% python3 -q
>>> import numpy as np
>>> np.set_printoptions(suppress=True, linewidth=120)
>>> feats = np.array([[5, 2, 5], [2, 4, 2], [5, 2, 5]])
>>> cov = feats.T @ feats
>>> print(np.round(np.linalg.eigvalsh(cov)[::-1], 2) + 0)
[123.72   8.28   0.  ]
>>> print(np.trace(cov), (feats ** 2).sum())
132 132
>>> print(np.linalg.matrix_rank(cov))
2
>>> mat = np.load("x.npy")
>>> print(mat)
[[ 3  3 -2]
 [ 0  2 -2]
 [ 0  0 -2]]
>>> Q, r_ = np.linalg.qr(mat)
>>> print(Q.shape, r_.shape)
(3, 3) (3, 3)
>>> print(abs(r_[0, 0]), np.round(np.linalg.norm(mat[:, 0]), 2))
3.0 3.0
>>> print(r_)
[[ 3.  3. -2.]
 [ 0.  2. -2.]
 [ 0.  0. -2.]]
>>> print(Q.T @ Q)
[[1. 0. 0.]
 [0. 1. 0.]
 [0. 0. 1.]]
>>> print(Q @ r_)
[[ 3.  3. -2.]
 [ 0.  2. -2.]
 [ 0.  0. -2.]]
>>> print(np.abs(np.diag(r_)))
[3. 2. 2.]
>>> print(Q)
[[ 1.  0.  0.]
 [-0.  1.  0.]
 [-0. -0.  1.]]
>>> x = np.array([0, -1, 1])
>>> rhs = mat @ x
>>> beta, lr = np.zeros(3), 1 / np.linalg.norm(mat, 2) ** 2
>>> for i in range(250):
...     beta -= lr * mat.T @ (mat @ beta - rhs)
...     if i % 50 == 0: print(i, round(np.linalg.norm(mat @ beta - rhs), 2))
... 
0 1.1
50 0.05
100 0.01
150 0.0
200 0.0
>>> print(np.round(np.linalg.cond(mat), 2))
5.0
>>> J = np.loadtxt("arr.csv", delimiter=",")
>>> print(J.round(2))
[[ 2.59  1.29 -0.79]
 [-0.94  0.15 -2.84]
 [ 1.18 -2.71 -0.54]]
>>> A2 = np.linalg.inv(J)
>>> print(np.round(np.linalg.inv(A2), 2))
[[ 2.59  1.29 -0.79]
 [-0.94  0.15 -2.84]
 [ 1.18 -2.71 -0.54]]
>>> print(np.round(np.linalg.det(J) * A2, 2))
[[-7.78  2.83 -3.54]
 [-3.86 -0.46  8.12]
 [ 2.37  8.53  1.61]]
>>> x = np.array([3, -4, 5])
>>> h = np.maximum(J @ x, 0)
>>> print(np.round(J * (h > 1e-9)[:, None], 2))
[[ 0.    0.   -0.  ]
 [-0.    0.   -0.  ]
 [ 1.18 -2.71 -0.54]]
>>> print(np.round(np.tanh(J @ x), 2))
[-0.87 -1.    1.  ]
>>> print(np.flatnonzero(h > 1e-9))
[2]
>>> print(np.round(np.linalg.svd(J, compute_uv=False), 2))
[3. 3. 3.]
>>> print(np.round(np.linalg.pinv(J), 2))
[[ 0.29 -0.1   0.13]
 [ 0.14  0.02 -0.3 ]
 [-0.09 -0.32 -0.06]]
>>> print(np.round(np.linalg.norm(J, axis=0), 2))
[3. 3. 3.]
>>> print(np.round(J.T @ J, 2) + 0)
[[9. 0. 0.]
 [0. 9. 0.]
 [0. 0. 9.]]
>>> K = np.minimum.outer(np.arange(1, 4), np.arange(1, 4)) * 4
>>> print(K)
[[ 4  4  4]
 [ 4  8  8]
 [ 4  8 12]]
>>> A2 = np.linalg.inv(K)
>>> print(np.round(np.linalg.inv(A2), 2))
[[ 4.  4.  4.]
 [ 4.  8.  8.]
 [ 4.  8. 12.]]
>>> print(A2)
[[ 0.5  -0.25  0.  ]
 [-0.25  0.5  -0.25]
 [ 0.   -0.25  0.25]]
>>> print(K @ A2)
[[1. 0. 0.]
 [0. 1. 0.]
 [0. 0. 1.]]
>>> print((np.abs(A2) > 1e-9).astype(int))
[[1 1 0]
 [1 1 1]
 [0 1 1]]
>>> print(np.round(np.linalg.det(K) * A2, 2))
[[ 32. -16.   0.]
 [-16.  32. -16.]
 [  0. -16.  16.]]
>>> print(round(np.linalg.det(K) * np.linalg.det(A2), 2))
1.0
>>> x = np.array([7, 3, 7])
>>> rhs = A2 @ x
>>> beta, lr = np.zeros(3), 1 / np.linalg.norm(A2, 2) ** 2
>>> for i in range(50):
...     beta -= lr * A2.T @ (A2 @ beta - rhs)
...     if i % 10 == 0: print(i, round(np.linalg.norm(A2 @ beta - rhs), 2))
... 
0 0.75
10 0.44
20 0.42
30 0.41
40 0.39
>>> print(beta.round(2))
[ 4.49 -1.53  1.36]
>>> print(round(np.linalg.cond(A2), 2))
16.39
>>> x = np.ones(3)
>>> for _ in range(3):
...     x = K @ x
...     x /= np.linalg.norm(x)
...     print(round(x @ K @ x, 2))
... 
20.17
20.2
20.2
>>> print(np.round(np.linalg.eigvalsh(K)[-1], 2))
20.2
>>> print(x.round(2))
[0.33 0.59 0.74]
>>> rng = np.random.default_rng(38)
>>> lab = rng.permutation(3)
>>> print(lab)
[0 1 2]
>>> A2 = K[lab][:, lab]
>>> print(np.diag(A2))
[ 4  8 12]
>>> print(A2)
[[ 4  4  4]
 [ 4  8  8]
 [ 4  8 12]]
>>> evals, V = np.linalg.eigh(K)
>>> print(np.round(V.T @ V, 2) + 0)
[[1. 0. 0.]
 [0. 1. 0.]
 [0. 0. 1.]]
>>> print(np.round(np.linalg.eigvalsh(K @ K), 2))
[  1.52   6.62 407.87]
>>> print(np.round(np.linalg.svd(K, compute_uv=False), 2))
[20.2   2.57  1.23]
>>> print(np.round(np.linalg.eigvalsh(K + 2 * np.eye(3)), 2))
[ 3.23  4.57 22.2 ]
>>> print(np.abs(V[:, -1]).round(6).argmax())
2
>>> print(np.round(np.abs(V[:, -1]), 2))
[0.33 0.59 0.74]
>>> print(np.round(V.T @ K @ V, 2) + 0)
[[ 1.23  0.    0.  ]
 [ 0.    2.57  0.  ]
 [ 0.    0.   20.2 ]]
>>> print(np.unique(evals.round(6) + 0, return_counts=True)[1])
[1 1 1]
>>> m1 = np.loadtxt("m.csv", delimiter=",")
>>> print(m1)
[[ 2.58 -2.6  -0.5 ]
 [-0.49  0.5   1.2 ]
 [-0.34  0.3  -0.2 ]
 [ 0.49 -0.5  -0.6 ]
 [ 1.06 -1.1  -0.3 ]
 [-0.93  0.9   0.3 ]
 [-0.06  0.1   0.7 ]
 [-0.71  0.7   1.1 ]
 [-1.26  1.3   0.6 ]
 [ 0.1  -0.1  -0.2 ]
 [-0.52  0.5  -0.5 ]
 [ 1.41 -1.4   1.4 ]
 [ 0.61 -0.6  -0.9 ]]
>>> x = np.array([-4, -5, 2])
>>> rhs = m1 @ x
>>> print(rhs.round(2))
[ 1.68  1.86 -0.54 -0.66  0.66 -0.18  1.14  1.54 -0.26 -0.3  -1.42  4.16 -1.24]
>>> print(np.round(np.linalg.lstsq(m1, rhs)[0], 2))
[-4. -5.  2.]
>>> rhs = rhs + 0.3 * rng.normal(size=13)
>>> print(rhs.round(2))
[ 1.72  1.94 -0.28 -0.53  1.12 -0.53  1.41  1.57  0.13  0.08 -1.15  4.   -1.39]
>>> beta, *_ = np.linalg.lstsq(m1, rhs)
>>> print([round(float(np.linalg.norm(np.linalg.solve(m1.T @ m1 + lam * np.eye(3), m1.T @ rhs))), 2) for lam in (0, 1, 10, 100)])
[6.85, 1.79, 0.86, 0.15]
>>> print(np.round(np.linalg.norm(rhs - m1 @ beta), 2))
0.96
>>> print(beta.round())
[-4. -5.  2.]
>>> A2 = np.c_[m1[:, :1] @ np.array([[2]]), np.array([1, 3, 1, 2, 3, 1, 3, 0, 3, 0, 2, 0, 0])]
>>> print(A2)
[[ 5.16  1.  ]
 [-0.98  3.  ]
 [-0.68  1.  ]
 [ 0.98  2.  ]
 [ 2.12  3.  ]
 [-1.86  1.  ]
 [-0.12  3.  ]
 [-1.42  0.  ]
 [-2.52  3.  ]
 [ 0.2   0.  ]
 [-1.04  2.  ]
 [ 2.82  0.  ]
 [ 1.22  0.  ]]
>>> print(np.round(np.linalg.lstsq(m1, A2[:, 0])[0], 2) + 0)
[2. 0. 0.]
>>> print(np.linalg.matrix_rank(np.c_[m1, A2]))
4
>>> Ac = m1 - m1.mean(axis=0)
>>> Uu, sigma, Vh = np.linalg.svd(Ac, full_matrices=False)
>>> print(np.abs(Uu[:, 0]).argmax())
0
>>> print(np.searchsorted(np.cumsum(sigma ** 2) / (sigma ** 2).sum(), 0.9) + 1)
2
>>> print(np.linalg.matrix_rank(Ac))
3
>>> print(np.round(sigma ** 2 / (sigma ** 2).sum(), 2) + 0)
[0.82 0.18 0.  ]
>>> print(np.abs(Vh[0]).argmax())
1
>>> print(np.round(np.abs(Vh[-1]), 2))
[0.71 0.71 0.01]
>>> print(np.round(Ac.mean(axis=0), 2) + 0)
[0. 0. 0.]
>>> M = np.load("data.npy")
>>> print(M.round(2))
[[-0.73 -0.41  0.49]
 [ 0.52 -0.73  0.33]
 [-0.1  -0.55 -0.77]
 [ 0.42  0.06  0.25]]
>>> Q, V = np.linalg.qr(J[:, :1])[0], np.linalg.qr(J[:, 1:])[0]
>>> sigma = np.linalg.svd(Q.T @ V, compute_uv=False)
>>> print(sigma.round(2) + 0)
[0.]
>>> Q = M.astype(float).copy()
>>> for j in range(3):
...     Q[:, j] -= Q[:, :j] @ (Q[:, :j].T @ Q[:, j])
...     Q[:, j] /= np.linalg.norm(Q[:, j])
... 
>>> print(np.round(Q.T @ M, 2) + 0)
[[1. 0. 0.]
 [0. 1. 0.]
 [0. 0. 1.]]
>>> print(Q.round(2))
[[-0.73 -0.41  0.49]
 [ 0.52 -0.73  0.33]
 [-0.1  -0.55 -0.77]
 [ 0.42  0.06  0.25]]
>>> A2 = np.array([[1, 0, 2], [-1, 1, 2], [1, -1, -1]])
>>> print(np.round(A2.T @ M.T, 2))
[[ 0.16  1.58 -0.33  0.62]
 [-0.9  -1.05  0.22 -0.2 ]
 [-2.77 -0.73 -0.54  0.7 ]]
>>> data = np.load("out18.npy")
>>> print(data)
[[  7   4  -4]
 [  9   2  -1]
 [  0   7  -6]
 [ -5  -2 -11]
 [ -3  -4  -8]
 [ -9  -8 -10]
 [ -8  -1 -15]
 [-17   8 -11]
 [-16   0 -19]
 [-17   9 -27]
 [-24  18 -32]
 [-22  15 -32]
 [-15  18 -28]]
>>> Ac = data - data.mean(axis=0)
>>> V = np.linalg.svd(Ac)[2][:1]
>>> A2 = Ac - Ac @ V.T @ V
>>> print(np.round(np.diag(V.T @ V), 2))
[0.39 0.16 0.45]
>>> print(np.round(np.linalg.norm(A2) / np.linalg.norm(Ac), 2))
0.4
>>> print(np.linalg.norm(A2, axis=1).round(6).argmax())
5
>>> print(np.round(A2.std(axis=0), 2))
[3.51 5.21 2.14]
>>> Ac = (m1 - m1.mean(axis=0)) / m1.std(axis=0)
>>> print(np.round(Ac.std(axis=0), 2))
[1. 1. 1.]
>>> beta = np.linalg.lstsq(np.delete(Ac, 0, axis=1), Ac[:, 0])[0]
>>> print(np.abs(beta).argmax())
0
>>> Ac = data - data.mean(axis=0)
>>> Uu, sigma, Vh = np.linalg.svd(Ac, full_matrices=False)
>>> print(sigma.round(2))
[54.67 21.59 10.36]
>>> print((np.sign(Uu[:, 0]) == np.sign(Uu[0, 0])).astype(int))
[1 1 1 1 1 1 1 0 0 0 0 0 0]
>>> print(np.round(Vh[0] * np.sign(Vh[0, np.abs(Vh[0]).argmax()]), 2))
[ 0.62 -0.4   0.67]
>>> print(np.linalg.matrix_rank(Ac))
3
>>> print(np.abs(Uu[:, 0]).argmax())
10
>>> print(np.abs(Vh[0]).argmax())
2
>>> print(np.round(Ac.mean(axis=0), 2) + 0)
[0. 0. 0.]
>>> arr = np.loadtxt("mat.csv", delimiter=",")
>>> print(arr)
[[ 0.  2.  0.  0.]
 [ 0.  0.  0. -4.]
 [ 2.  0.  0.  0.]
 [ 0.  0. -4.  0.]]
>>> lab = rng.permutation(4)
>>> print(lab)
[0 2 3 1]
>>> A2 = arr[lab][:, lab]
>>> print(np.trace(A2))
0.0
>>> print(A2)
[[ 0.  0.  0.  2.]
 [ 2.  0.  0.  0.]
 [ 0. -4.  0.  0.]
 [ 0.  0. -4.  0.]]
>>> print(np.diag(A2))
[0. 0. 0. 0.]
>>> Q, r_ = np.linalg.qr(A2)
>>> print(Q @ r_)
[[ 0.  0.  0.  2.]
 [ 2.  0.  0.  0.]
 [ 0. -4.  0.  0.]
 [ 0.  0. -4.  0.]]
>>> print(np.trace(Q @ Q.T))
4.0
>>> print(Q.T @ Q)
[[1. 0. 0. 0.]
 [0. 1. 0. 0.]
 [0. 0. 1. 0.]
 [0. 0. 0. 1.]]
